$ ipython --no-banner

In [1]: import numpy as np

In [2]: from numpy import linalg as LA

In [3]: np.set_printoptions(precision=1, suppress=True, linewidth=160, legacy="1.25")

In [4]: E = np.load("out14.npy")

In [5]: E
Out[5]: 
array([[-2.,  1.,  1.,  1.,  1.],
       [ 1., -2.,  1.,  1.,  1.],
       [ 1.,  1., -2.,  1.,  1.],
       [ 1.,  1.,  1., -2.,  1.],
       [ 1.,  1.,  1.,  1., -2.]])

In [6]: np.round(LA.eigvalsh(E).min(), 1)
Out[6]: -3.0

In [7]: print(np.all(LA.eigvalsh(E) > 0))
False

In [8]: P = np.triu(np.array([[1, 0, 1, 0, 1],
   ...:     [0, 4, 0, 3, 2],
   ...:     [1, 4, 2, 1, 5],
   ...:     [2, 5, 1, 5, 3],
   ...:     [0, 0, 3, 0, 1]]), 1) + np.eye(5)

In [9]: A2 = P @ E @ LA.inv(P)

In [10]: round(LA.det(A2), 1)
Out[10]: 162.0

In [11]: np.trace(A2), np.trace(E)
Out[11]: (-10.0, -10.0)

In [12]: np.round(np.poly(A2), 1) + 0
Out[12]: array([   1.,   10.,   30.,    0., -135., -162.])

In [13]: A2
Out[13]: 
array([[  0.,   3.,   0.,  -6.,  12.],
       [  6.,   3.,   0., -12.,  24.],
       [  7.,   7.,  -3., -14.,  28.],
       [  4.,   4.,   0., -11.,  16.],
       [  1.,   1.,   0.,  -2.,   1.]])

In [14]: w, V = LA.eigh(E)

In [15]: x = np.array([3, 3, 3, 0, 1])

In [16]: LA.eigvalsh(E[1:, 1:])
Out[16]: array([-3., -3., -3.,  1.])

In [17]: np.abs(E).sum(axis=1).max(), np.abs(w).max()
Out[17]: (6.0, 3.0)

In [18]: (np.sign(V[:, -1].round(6)) == np.sign(V[0, -1].round(6))).astype(int)
Out[18]: array([1, 1, 1, 1, 1])

In [19]: cov = E.T @ E

In [20]: cov
Out[20]: 
array([[ 8., -1., -1., -1., -1.],
       [-1.,  8., -1., -1., -1.],
       [-1., -1.,  8., -1., -1.],
       [-1., -1., -1.,  8., -1.],
       [-1., -1., -1., -1.,  8.]])

In [21]: np.trace(cov), (E ** 2).sum()
Out[21]: (40.0, 40.0)

In [22]: LA.svd(E, compute_uv=False) ** 2
Out[22]: array([9., 9., 9., 9., 4.])

In [23]: np.allclose(cov, cov.T)
Out[23]: True
